>>> import numpy as np
>>> from numpy import linalg as LA
>>> np.set_printoptions(suppress=True, linewidth=160)
>>> rnd = lambda a: np.round(a, 2) + 0
>>> A = np.array([[-3, 1, 0, 0], [1, -3, 0, 0], [0, 0, -3, 1], [0, 0, 1, -3]])
>>> np.einsum("ij,ji->", A, A)
np.int64(40)
>>> np.einsum("ii->", A)
np.int64(-12)
>>> rnd(LA.det(A[::-1]))
np.float64(64.0)
>>> np.poly(A)
array([ 1., 12., 52., 96., 64.])
>>> arr = np.loadtxt("data.csv", delimiter=",")
>>> arr
array([[ 1.,  3.,  3.,  3.,  2., -1., -3.,  1.,  0.],
       [ 0.,  2.,  3.,  0.,  2.,  1., -1.,  0.,  0.],
       [-2., -1., -3.,  1.,  2.,  1.,  2.,  2.,  0.],
       [-1.,  1., -2., -1., -2.,  1.,  0.,  0.,  0.],
       [ 0., -1.,  1.,  2.,  2.,  3.,  1.,  3.,  0.],
       [ 2.,  0.,  0.,  3., -2.,  3.,  0., -3.,  0.],
       [ 1.,  0., -2.,  3.,  2.,  0.,  2., -3.,  0.],
       [ 2., -1., -3., -2.,  2.,  1.,  3.,  2.,  0.],
       [ 0.,  0.,  0.,  0.,  0.,  0.,  0.,  0.,  1.]])
>>> rnd(LA.norm(arr))
np.float64(15.3)
>>> LA.matrix_rank(arr)
np.int64(9)
>>> arr.sum(axis=0)
array([ 3.,  3., -3.,  9.,  8.,  9.,  4.,  2.,  1.])
>>> np.count_nonzero(arr)
np.int64(54)
>>> np.diff(arr, axis=0)
array([[-1., -1.,  0., -3.,  0.,  2.,  2., -1.,  0.],
       [-2., -3., -6.,  1.,  0.,  0.,  3.,  2.,  0.],
       [ 1.,  2.,  1., -2., -4.,  0., -2., -2.,  0.],
       [ 1., -2.,  3.,  3.,  4.,  2.,  1.,  3.,  0.],
       [ 2.,  1., -1.,  1., -4.,  0., -1., -6.,  0.],
       [-1.,  0., -2.,  0.,  4., -3.,  2.,  0.,  0.],
       [ 1., -1., -1., -5.,  0.,  1.,  1.,  5.,  0.],
       [-2.,  1.,  3.,  2., -2., -1., -3., -2.,  1.]])
>>> rnd(arr.mean(axis=0))
array([ 0.33,  0.33, -0.33,  1.  ,  0.89,  1.  ,  0.44,  0.22,  0.11])
>>> np.unravel_index(np.abs(arr).argmax(), arr.shape)
(np.int64(0), np.int64(1))
>>> np.abs(arr).max()
np.float64(3.0)
>>> arr.shape
(9, 9)
>>> hat = np.triu(np.array([[3, -1, -3, 1], [-2, -1, 1, -2], [-3, 2, -3, -2], [3, 1, 2, 1]]), 1) + np.eye(4)
>>> out = hat @ A @ LA.inv(hat)
>>> hat @ A - A @ hat
array([[-1.,  0.,  0., -1.],
       [ 0.,  1.,  1.,  0.],
       [ 0.,  0., -2.,  0.],
       [ 0.,  0.,  0.,  2.]])
>>> np.trace(out), np.trace(A)
(np.float64(-12.0), np.int64(-12))
>>> rnd(LA.norm(arr[0] - arr[6]))
np.float64(8.72)
>>> rnd(LA.norm(arr, 1)), rnd(LA.norm(arr, np.inf))
(np.float64(17.0), np.float64(17.0))
>>> arr[0] @ arr[6]
np.float64(-1.0)
>>> rnd(LA.norm(arr, "nuc"))
np.float64(38.03)
>>> rnd(LA.norm(arr[0], 1)), rnd(LA.norm(arr[0], np.inf))
(np.float64(17.0), np.float64(3.0))
>>> rnd(LA.norm(arr, axis=1))
array([6.56, 4.36, 5.29, 3.46, 5.39, 5.92, 5.57, 6.  , 1.  ])
>>> rnd(LA.norm(arr) ** 2 / LA.norm(arr, 2) ** 2)
np.float64(2.79)
>>> LA.norm(arr, axis=1).argmax()
np.int64(0)
>>> x0 = np.array([3, 2, 2, 0, 1, 3, 3, 2, 3])
>>> y = arr @ x0
>>> y
array([ 7., 12.,  1., -4., 20.,  7.,  1., 16.,  3.])
>>> rnd(LA.solve(arr, y))
array([3., 2., 2., 0., 1., 3., 3., 2., 3.])
>>> evals, vecs = LA.eigvalsh(A)
Traceback (most recent call last):
  File "<python-input-36>", line 1, in <module>
    evals, vecs = LA.eigvalsh(A)
    ^^^^^^^^^^^
ValueError: too many values to unpack (expected 2)
>>> evals, vecs = LA.eigh(A)
>>> rnd(LA.svd(A, compute_uv=False))
array([4., 4., 2., 2.])
>>> (evals > 1e-8).sum(), (evals < -1e-8).sum()
(np.int64(0), np.int64(4))
>>> evals.sum(), np.trace(A)
(np.float64(-12.0), np.int64(-12))
>>> np.unique(evals.round(6) + 0, return_counts=True)[1]
array([2, 2])
>>> evals
array([-4., -4., -2., -2.])
>>> rnd(vecs @ np.diag(evals) @ vecs.T)
array([[-3.,  1.,  0.,  0.],
       [ 1., -3.,  0.,  0.],
       [ 0.,  0., -3.,  1.],
       [ 0.,  0.,  1., -3.]])
>>> rnd(vecs.T @ vecs)
array([[1., 0., 0., 0.],
       [0., 1., 0., 0.],
       [0., 0., 1., 0.],
       [0., 0., 0., 1.]])
>>> J = np.load("m.npy")
>>> rnd(J)
array([[ 0.66,  0.13, -0.13, -0.13,  0.39, -0.13],
       [ 0.13,  0.03, -0.03, -0.03,  0.08, -0.03],
       [-0.13, -0.03,  0.03,  0.03, -0.08,  0.03],
       [-0.13, -0.03,  0.03,  0.03, -0.08,  0.03],
       [ 0.39,  0.08, -0.08, -0.08,  0.24, -0.08],
       [-0.13, -0.03,  0.03,  0.03, -0.08,  0.03]])
>>> rng = np.random.default_rng(9070)
>>> idx = rng.permutation(6)
>>> idx
array([3, 1, 5, 0, 4, 2])
>>> out = J[idx][:, idx]
>>> rnd(np.diag(out))
array([0.03, 0.03, 0.03, 0.66, 0.24, 0.03])
>>> rnd(LA.det(out)), rnd(LA.det(J[idx]))
(np.float64(0.0), np.float64(0.0))
>>> np.allclose(out, J)
False
>>> Q, vecs = LA.qr(arr[:, :7])[0], LA.qr(arr[:, 7:])[0]
>>> sv = LA.svd(Q.T @ vecs, compute_uv=False)
>>> (sv > 0.9).sum()
np.int64(1)
>>> rnd(J - J[0])
array([[ 0.  ,  0.  ,  0.  ,  0.  ,  0.  ,  0.  ],
       [-0.53, -0.11,  0.11,  0.11, -0.32,  0.11],
       [-0.79, -0.16,  0.16,  0.16, -0.47,  0.16],
       [-0.79, -0.16,  0.16,  0.16, -0.47,  0.16],
       [-0.26, -0.05,  0.05,  0.05, -0.16,  0.05],
       [-0.79, -0.16,  0.16,  0.16, -0.47,  0.16]])
>>> np.unravel_index(np.abs(J).argmax(), J.shape)
(np.int64(0), np.int64(0))
>>> J.shape
(6, 6)
>>> LA.rank(J)
Traceback (most recent call last):
  File "<python-input-60>", line 1, in <module>
    LA.rank(J)
    ^^^^^^^
AttributeError: module 'numpy.linalg' has no attribute 'rank'
>>> rnd(J.sum(axis=1))
array([ 0.79,  0.16, -0.16, -0.16,  0.47, -0.16])
>>> rnd(J.mean(axis=0))
array([ 0.13,  0.03, -0.03, -0.03,  0.08, -0.03])
>>> np.count_nonzero(J)
np.int64(36)
>>> rnd(J.sum(axis=0))
array([ 0.79,  0.16, -0.16, -0.16,  0.47, -0.16])
>>> rnd(np.abs(J).max())
np.float64(0.66)
>>> rnd(LA.norm(J))
np.float64(1.0)
>>> r = LA.matrix_rank(J)
>>> r
np.int64(1)
>>> N = LA.svd(J)[2][r:].T
>>> np.allclose(J @ N, 0)
True
>>> rnd(N @ N.T)
array([[ 0.34, -0.13,  0.13,  0.13, -0.39,  0.13],
       [-0.13,  0.97,  0.03,  0.03, -0.08,  0.03],
       [ 0.13,  0.03,  0.97, -0.03,  0.08, -0.03],
       [ 0.13,  0.03, -0.03,  0.97,  0.08, -0.03],
       [-0.39, -0.08,  0.08,  0.08,  0.76,  0.08],
       [ 0.13,  0.03, -0.03, -0.03,  0.08,  0.97]])
>>> [int(LA.matrix_rank(np.delete(J, i, axis=0))) for i in range(6)]
[1, 1, 1, 1, 1, 1]
>>> LA.matrix_rank(J.T @ J), LA.matrix_rank(J @ J.T)
(np.int64(1), np.int64(1))
>>> [int(LA.matrix_rank(J[:, :j + 1])) for j in range(6)]
[1, 1, 1, 1, 1, 1]
>>> np.allclose(J[:-1].T @ LA.lstsq(J[:-1].T, J[-1])[0], J[-1])
True
>>> np.unique(J.round(6), axis=0).shape
(4, 6)
>>> rnd(J @ LA.pinv(J) @ J)
array([[ 0.66,  0.13, -0.13, -0.13,  0.39, -0.13],
       [ 0.13,  0.03, -0.03, -0.03,  0.08, -0.03],
       [-0.13, -0.03,  0.03,  0.03, -0.08,  0.03],
       [-0.13, -0.03,  0.03,  0.03, -0.08,  0.03],
       [ 0.39,  0.08, -0.08, -0.08,  0.24, -0.08],
       [-0.13, -0.03,  0.03,  0.03, -0.08,  0.03]])
>>> LA.lstsq(J[:-1].T, J[-1])[2]
np.int32(1)
>>> K = np.load("case15.npy")
>>> K
array([[ 1, -1,  1, -1,  1, -1],
       [ 2, -2,  2, -2,  2, -2],
       [ 1, -3,  1, -3,  1, -3],
       [ 1, -1,  1, -1,  1, -1],
       [ 2, -2,  2, -2,  2, -2],
       [ 1, -3,  1, -3,  1, -3]])
>>> LA.cond(K) > 100
np.True_
>>> rnd(LA.norm(K, 2) / LA.norm(K))
np.float64(0.97)
>>> LA.matrix_rank(K, rtol=0.1)
np.int64(2)
>>> U, sv, Vt = LA.svd(K)
>>> rnd(sv)
array([10.66,  2.52,  0.  ,  0.  ,  0.  ,  0.  ])
>>> out = U[:, :2] @ np.diag(sv[:2]) @ Vt[:2]
>>> rnd(LA.norm(K - out) / LA.norm(K))
np.float64(0.0)
>>> W0 = np.loadtxt("arr.csv", delimiter=",")
>>> W0
array([[  39.41,  -99.29,  -39.58,   37.9 ,  -61.08,   58.37,  -99.37,  -59.79],
       [  41.84, -100.19,  -38.91,   40.39,  -60.39,   60.76,  -99.81,  -59.78],
       [  40.15,  -98.82,  -39.69,   39.49,  -60.2 ,   57.98,  -99.76,  -60.3 ],
       [  39.34, -100.28,  -39.78,   40.45,  -60.87,   60.09, -100.37,  -60.62],
       [  38.17, -100.6 ,  -39.59,   40.29,  -60.94,   58.88,  -99.84,  -60.21],
       [  40.96, -100.59,  -39.19,   41.24,  -58.6 ,   59.65, -100.06,  -58.32],
       [  40.08,  -98.51,  -39.37,   38.88,  -59.85,   58.85, -102.04,  -59.59],
       [  40.57,  -99.8 ,  -39.94,   39.43,  -60.91,   61.34, -100.76,  -59.58],
       [  39.59, -101.33,  -40.16,   38.93,  -60.31,   60.68, -100.58,  -62.53],
       [  41.32,  -98.6 ,  -39.72,   39.16,  -59.18,   58.43, -101.64,  -60.12],
       [  41.49,  -99.67,  -38.52,   39.43,  -59.8 ,   60.02, -100.3 ,  -59.99],
       [  40.28, -100.36,  -41.18,   40.74,  -60.15,   58.97, -100.65,  -61.24],
       [  38.5 ,  -99.86,  -41.36,   38.82,  -60.38,   59.55,  -99.45,  -58.24],
       [  41.2 ,  -99.76,  -37.64,   38.45,  -60.13,   58.6 ,  -99.03,  -60.57],
       [  40.67,  -99.09,  -40.51,   38.81,  -59.92,   60.06,  -98.98,  -61.05],
       [  39.1 ,  -98.97,  -39.26,   41.32,  -59.34,   58.62,  -99.88,  -59.33],
       [  38.83, -100.6 ,  -40.35,   40.14,  -60.34,   60.81,  -99.75,  -60.25],
       [  40.22, -100.05,  -41.07,   40.62,  -60.84,   60.47,  -99.53,  -59.08],
       [  39.82, -100.84,  -40.8 ,   40.45,  -61.34,   59.24,  -99.51,  -58.02],
       [  39.73,  -99.96,  -41.26,   40.03,  -61.29,   58.65,  -98.95,  -59.32],
       [  41.  ,  -98.62,  -42.01,   38.21,  -57.95,   60.12,  -99.55,  -60.03],
       [  39.77, -100.97,  -38.22,   39.57,  -59.76,   59.49,  -98.18,  -61.3 ],
       [  39.34, -100.66,  -39.85,   39.32,  -60.21,   59.71, -100.89,  -58.96],
       [  40.9 , -101.19,  -39.78,   39.16,  -59.88,   61.04, -101.49,  -59.7 ],
       [  38.83,  -99.21,  -40.51,   40.58,  -60.56,   61.3 ,  -99.62,  -61.01],
       [  38.18, -101.25,  -39.68,   39.92,  -62.48,   59.4 , -101.24,  -58.67],
       [  39.97, -100.76,  -39.05,   41.02,  -59.75,   60.48,  -98.8 ,  -60.06],
       [  42.06,  -99.9 ,  -40.48,   41.12,  -60.18,   59.65,  -99.38,  -59.96],
       [  40.32,  -99.63,  -41.08,   40.17,  -59.34,   59.31, -101.1 ,  -60.58],
       [  40.7 , -102.36,  -38.25,   39.49,  -60.25,   61.31,  -99.2 ,  -59.77],
       [  40.2 ,  -99.24,  -39.99,   40.27,  -59.4 ,   58.82, -101.42,  -59.09],
       [  39.71,  -99.01,  -39.05,   38.25,  -61.  ,   59.39,  -99.51,  -60.14],
       [  39.83, -100.53,  -40.34,   38.48,  -61.65,   59.71, -100.61,  -59.43],
       [  39.76, -100.9 ,  -39.95,   41.19,  -58.37,   59.23,  -98.57,  -60.79],
       [  41.49, -100.01,  -41.45,   38.88,  -59.7 ,   58.87, -101.08,  -59.41],
       [  39.85,  -98.37,  -38.3 ,   40.06,  -58.38,   58.71, -100.36,  -61.44],
       [  38.86,  -99.69,  -40.75,   39.24,  -61.33,   60.06,  -99.82,  -60.32],
       [  39.99,  -98.78,  -40.2 ,   38.96,  -60.87,   59.29, -100.6 ,  -61.83]])
>>> hat = W0 @ LA.solve(W0.T @ W0, W0.T)
>>> np.allclose(hat @ hat, hat)
True
>>> rnd(hat @ W0[:, 2])
array([-39.58, -38.91, -39.69, -39.78, -39.59, -39.19, -39.37, -39.94, -40.16, -39.72, -38.52, -41.18, -41.36, -37.64, -40.51, -39.26, -40.35, -41.07, -40.8 ,
       -41.26, -42.01, -38.22, -39.85, -39.78, -40.51, -39.68, -39.05, -40.48, -41.08, -38.25, -39.99, -39.05, -40.34, -39.95, -41.45, -38.3 , -40.75, -40.2 ])
>>> rnd(np.trace(hat))
np.float64(8.0)
